% python3 -q
>>> import numpy as np
>>> from numpy import linalg as LA
>>> np.set_printoptions(suppress=True, linewidth=200)
>>> F = np.load("x.npy")
>>> F
array([[-1., -1.,  3., -2., -3.,  0.],
       [-1.,  3., -1., -3.,  1.,  0.],
       [-2.,  1., -3.,  2.,  0.,  0.],
       [-3.,  2.,  2.,  2.,  3.,  0.],
       [-3., -3.,  3., -3., -1.,  0.],
       [ 0.,  0.,  0.,  0.,  0., -4.]])
>>> u = np.array([3, 3, 3, 1, -1, 2])
>>> B = F + np.outer(u, np.eye(6)[1])
>>> LA.matrix_rank(LA.inv(B) - LA.inv(F), tol=1e-8)
np.int64(1)
>>> (F != 0).astype(int)
array([[1, 1, 1, 1, 1, 0],
       [1, 1, 1, 1, 1, 0],
       [1, 1, 1, 1, 0, 0],
       [1, 1, 1, 1, 1, 0],
       [1, 1, 1, 1, 1, 0],
       [0, 0, 0, 0, 0, 1]])
>>> F @ F
array([[ 11.,   6., -24.,  16.,  -1.,   0.],
       [  6.,   0.,  -6., -18.,  -4.,   0.],
       [  1.,   6.,   6.,  -1.,  13.,   0.],
       [-18.,   6.,  -4.,  -1.,  14.,   0.],
       [ 12.,  -6., -24.,  18.,  -2.,   0.],
       [  0.,   0.,   0.,   0.,   0.,  16.]])
>>> np.round(LA.det(F), 3)
np.float64(-5520.0)
>>> rng = np.random.default_rng(842)
>>> labels = rng.permutation(6)
>>> B = F[:, labels] * rng.choice([-1, 1], 6)
>>> B
array([[-2., -3.,  1.,  0.,  1., -3.],
       [-3.,  1., -3.,  0.,  1.,  1.],
       [ 2.,  0., -1.,  0.,  2.,  3.],
       [ 2.,  3., -2.,  0.,  3., -2.],
       [-3., -1.,  3.,  0.,  3., -3.],
       [ 0.,  0., -0., -4., -0., -0.]])
>>> Uu, _, Vt = LA.svd(F.T @ B)
>>> labels
array([3, 4, 1, 5, 0, 2])
>>> A = np.loadtxt("data.csv", delimiter=",")
>>> A.round(3)
array([[ 1.   ,  0.   ,  0.   ,  0.   ,  0.   ,  0.   ,  0.   ,  0.   ,  0.   ,  0.   ,  0.   ,  0.   ],
       [ 0.   ,  1.   ,  0.   ,  0.   ,  0.   ,  0.   ,  0.   ,  0.   ,  0.   ,  0.   ,  0.   ,  0.   ],
       [ 0.   ,  0.   ,  0.707,  0.   ,  0.   ,  0.707,  0.   ,  0.   ,  0.   ,  0.   ,  0.   ,  0.   ],
       [ 0.   ,  0.   ,  0.   ,  1.   ,  0.   ,  0.   ,  0.   ,  0.   ,  0.   ,  0.   ,  0.   ,  0.   ],
       [ 0.   ,  0.   ,  0.   ,  0.   ,  1.   ,  0.   ,  0.   ,  0.   ,  0.   ,  0.   ,  0.   ,  0.   ],
       [ 0.   ,  0.   , -0.707,  0.   ,  0.   ,  0.707,  0.   ,  0.   ,  0.   ,  0.   ,  0.   ,  0.   ],
       [ 0.   ,  0.   ,  0.   ,  0.   ,  0.   ,  0.   ,  1.   ,  0.   ,  0.   ,  0.   ,  0.   ,  0.   ],
       [ 0.   ,  0.   ,  0.   ,  0.   ,  0.   ,  0.   ,  0.   ,  1.   ,  0.   ,  0.   ,  0.   ,  0.   ],
       [ 0.   ,  0.   ,  0.   ,  0.   ,  0.   ,  0.   ,  0.   ,  0.   ,  1.   ,  0.   ,  0.   ,  0.   ],
       [ 0.   ,  0.   ,  0.   ,  0.   ,  0.   ,  0.   ,  0.   ,  0.   ,  0.   ,  1.   ,  0.   ,  0.   ],
       [ 0.   ,  0.   ,  0.   ,  0.   ,  0.   ,  0.   ,  0.   ,  0.   ,  0.   ,  0.   ,  1.   ,  0.   ],
       [ 0.   ,  0.   ,  0.   ,  0.   ,  0.   ,  0.   ,  0.   ,  0.   ,  0.   ,  0.   ,  0.   ,  1.   ]])
>>> Uu, sigma, Vt = LA.svd(A, full_matrices=False)
>>> np.round(np.cumsum(sigma ** 2) / np.sum(sigma ** 2), 3)
array([0.083, 0.167, 0.25 , 0.333, 0.417, 0.5  , 0.583, 0.667, 0.75 , 0.833, 0.917, 1.   ])
>>> (sigma > 1e-8).sum()
np.int64(12)
>>> np.round(Uu.T @ A @ Vt.T, 3) + 0
array([[1., 0., 0., 0., 0., 0., 0., 0., 0., 0., 0., 0.],
       [0., 1., 0., 0., 0., 0., 0., 0., 0., 0., 0., 0.],
       [0., 0., 1., 0., 0., 0., 0., 0., 0., 0., 0., 0.],
       [0., 0., 0., 1., 0., 0., 0., 0., 0., 0., 0., 0.],
       [0., 0., 0., 0., 1., 0., 0., 0., 0., 0., 0., 0.],
       [0., 0., 0., 0., 0., 1., 0., 0., 0., 0., 0., 0.],
       [0., 0., 0., 0., 0., 0., 1., 0., 0., 0., 0., 0.],
       [0., 0., 0., 0., 0., 0., 0., 1., 0., 0., 0., 0.],
       [0., 0., 0., 0., 0., 0., 0., 0., 1., 0., 0., 0.],
       [0., 0., 0., 0., 0., 0., 0., 0., 0., 1., 0., 0.],
       [0., 0., 0., 0., 0., 0., 0., 0., 0., 0., 1., 0.],
       [0., 0., 0., 0., 0., 0., 0., 0., 0., 0., 0., 1.]])
>>> sigma / sigma[0]
array([1., 1., 1., 1., 1., 1., 1., 1., 1., 1., 1., 1.])
>>> round(float(np.sqrt((sigma ** 2).sum())), 3), round(LA.norm(A), 3)
(3.464, np.float64(3.464))
>>> Vt @ Vt.T
array([[1., 0., 0., 0., 0., 0., 0., 0., 0., 0., 0., 0.],
       [0., 1., 0., 0., 0., 0., 0., 0., 0., 0., 0., 0.],
       [0., 0., 1., 0., 0., 0., 0., 0., 0., 0., 0., 0.],
       [0., 0., 0., 1., 0., 0., 0., 0., 0., 0., 0., 0.],
       [0., 0., 0., 0., 1., 0., 0., 0., 0., 0., 0., 0.],
       [0., 0., 0., 0., 0., 1., 0., 0., 0., 0., 0., 0.],
       [0., 0., 0., 0., 0., 0., 1., 0., 0., 0., 0., 0.],
       [0., 0., 0., 0., 0., 0., 0., 1., 0., 0., 0., 0.],
       [0., 0., 0., 0., 0., 0., 0., 0., 1., 0., 0., 0.],
       [0., 0., 0., 0., 0., 0., 0., 0., 0., 1., 0., 0.],
       [0., 0., 0., 0., 0., 0., 0., 0., 0., 0., 1., 0.],
       [0., 0., 0., 0., 0., 0., 0., 0., 0., 0., 0., 1.]])
>>> np.flatnonzero(LA.matrix_power((A != 0) + (A.T != 0) + np.eye(12), 12)[10])
array([10])
>>> round(LA.det(A), 3)
np.float64(1.0)
>>> (A != 0).astype(int)
array([[1, 0, 0, 0, 0, 0, 0, 0, 0, 0, 0, 0],
       [0, 1, 0, 0, 0, 0, 0, 0, 0, 0, 0, 0],
       [0, 0, 1, 0, 0, 1, 0, 0, 0, 0, 0, 0],
       [0, 0, 0, 1, 0, 0, 0, 0, 0, 0, 0, 0],
       [0, 0, 0, 0, 1, 0, 0, 0, 0, 0, 0, 0],
       [0, 0, 1, 0, 0, 1, 0, 0, 0, 0, 0, 0],
       [0, 0, 0, 0, 0, 0, 1, 0, 0, 0, 0, 0],
       [0, 0, 0, 0, 0, 0, 0, 1, 0, 0, 0, 0],
       [0, 0, 0, 0, 0, 0, 0, 0, 1, 0, 0, 0],
       [0, 0, 0, 0, 0, 0, 0, 0, 0, 1, 0, 0],
       [0, 0, 0, 0, 0, 0, 0, 0, 0, 0, 1, 0],
       [0, 0, 0, 0, 0, 0, 0, 0, 0, 0, 0, 1]])
>>> np.round(LA.norm(A, axis=0), 3)
array([1., 1., 1., 1., 1., 1., 1., 1., 1., 1., 1., 1.])
>>> np.round(LA.svd(A, compute_uv=False), 3)
array([1., 1., 1., 1., 1., 1., 1., 1., 1., 1., 1., 1.])
>>> np.round(A.T @ A, 3) + 0
array([[1., 0., 0., 0., 0., 0., 0., 0., 0., 0., 0., 0.],
       [0., 1., 0., 0., 0., 0., 0., 0., 0., 0., 0., 0.],
       [0., 0., 1., 0., 0., 0., 0., 0., 0., 0., 0., 0.],
       [0., 0., 0., 1., 0., 0., 0., 0., 0., 0., 0., 0.],
       [0., 0., 0., 0., 1., 0., 0., 0., 0., 0., 0., 0.],
       [0., 0., 0., 0., 0., 1., 0., 0., 0., 0., 0., 0.],
       [0., 0., 0., 0., 0., 0., 1., 0., 0., 0., 0., 0.],
       [0., 0., 0., 0., 0., 0., 0., 1., 0., 0., 0., 0.],
       [0., 0., 0., 0., 0., 0., 0., 0., 1., 0., 0., 0.],
       [0., 0., 0., 0., 0., 0., 0., 0., 0., 1., 0., 0.],
       [0., 0., 0., 0., 0., 0., 0., 0., 0., 0., 1., 0.],
       [0., 0., 0., 0., 0., 0., 0., 0., 0., 0., 0., 1.]])
>>> np.round(A @ A.T, 3) + 0
array([[1., 0., 0., 0., 0., 0., 0., 0., 0., 0., 0., 0.],
       [0., 1., 0., 0., 0., 0., 0., 0., 0., 0., 0., 0.],
       [0., 0., 1., 0., 0., 0., 0., 0., 0., 0., 0., 0.],
       [0., 0., 0., 1., 0., 0., 0., 0., 0., 0., 0., 0.],
       [0., 0., 0., 0., 1., 0., 0., 0., 0., 0., 0., 0.],
       [0., 0., 0., 0., 0., 1., 0., 0., 0., 0., 0., 0.],
       [0., 0., 0., 0., 0., 0., 1., 0., 0., 0., 0., 0.],
       [0., 0., 0., 0., 0., 0., 0., 1., 0., 0., 0., 0.],
       [0., 0., 0., 0., 0., 0., 0., 0., 1., 0., 0., 0.],
       [0., 0., 0., 0., 0., 0., 0., 0., 0., 1., 0., 0.],
       [0., 0., 0., 0., 0., 0., 0., 0., 0., 0., 1., 0.],
       [0., 0., 0., 0., 0., 0., 0., 0., 0., 0., 0., 1.]])
>>> J = np.array([[0, 3, 1, 2, 0],
...     [0, 0, 1, 1, 0],
...     [0, 0, 2, 1, 0],
...     [0, 0, 0, 0, 0],
...     [0, 0, 0, 0, 3]])
>>> Uu, sigma, Vt = LA.svd(J)
>>> np.argmax(sigma[:-1] / (sigma[1:] + 1e-6)) + 1
np.int64(4)
>>> B = Uu[:, :4] @ np.diag(sigma[:4]) @ Vt[:4]
>>> LA.matrix_rank(B)
np.int64(4)
>>> B.round(3) + 0
array([[0., 3., 1., 2., 0.],
       [0., 0., 1., 1., 0.],
       [0., 0., 2., 1., 0.],
       [0., 0., 0., 0., 0.],
       [0., 0., 0., 0., 3.]])
>>> round(np.abs(J - B).max(), 3)
np.float64(0.0)
>>> np.round(LA.norm(J - B, 2), 3), sigma[4]
(np.float64(0.0), np.float64(0.0))
>>> rk = LA.matrix_rank(J)
>>> rk
np.int64(4)
>>> N = LA.svd(J)[2][rk:].T
>>> [int(LA.matrix_rank(J[:, :j + 1])) for j in range(5)]
[0, 1, 2, 3, 4]
>>> N.shape
(5, 1)
>>> blk = np.stack([J, 4 * J, J[::-1]])
>>> LA.matrix_rank(blk)
array([4, 4, 4])
>>> (blk @ J.T).shape
(3, 5, 5)
>>> np.prod(np.diag(J)), round(LA.det(J), 3)
(np.int64(0), np.float64(0.0))
>>> LA.matrix_rank(J - J[0, 0] * np.eye(5))
np.int64(4)
>>> [int(LA.matrix_rank(LA.matrix_power(J, p))) for p in range(1, 6)]
[4, 3, 2, 2, 2]
>>> np.unique(J.round(6), axis=0).shape
(5, 5)
>>> M = np.load("mat.npy")
>>> M
array([[ 2, -6,  5, -6,  1, -1,  2,  4, -3],
       [-6,  2, -6,  5, -6,  1, -1,  2,  4],
       [ 5, -6,  2, -6,  5, -6,  1, -1,  2],
       [-6,  5, -6,  2, -6,  5, -6,  1, -1],
       [ 1, -6,  5, -6,  2, -6,  5, -6,  1],
       [-1,  1, -6,  5, -6,  2, -6,  5, -6],
       [ 2, -1,  1, -6,  5, -6,  2, -6,  5],
       [ 4,  2, -1,  1, -6,  5, -6,  2, -6],
       [-3,  4,  2, -1,  1, -6,  5, -6,  2]])
>>> np.all(LA.eigvalsh(M) > 0)
np.False_
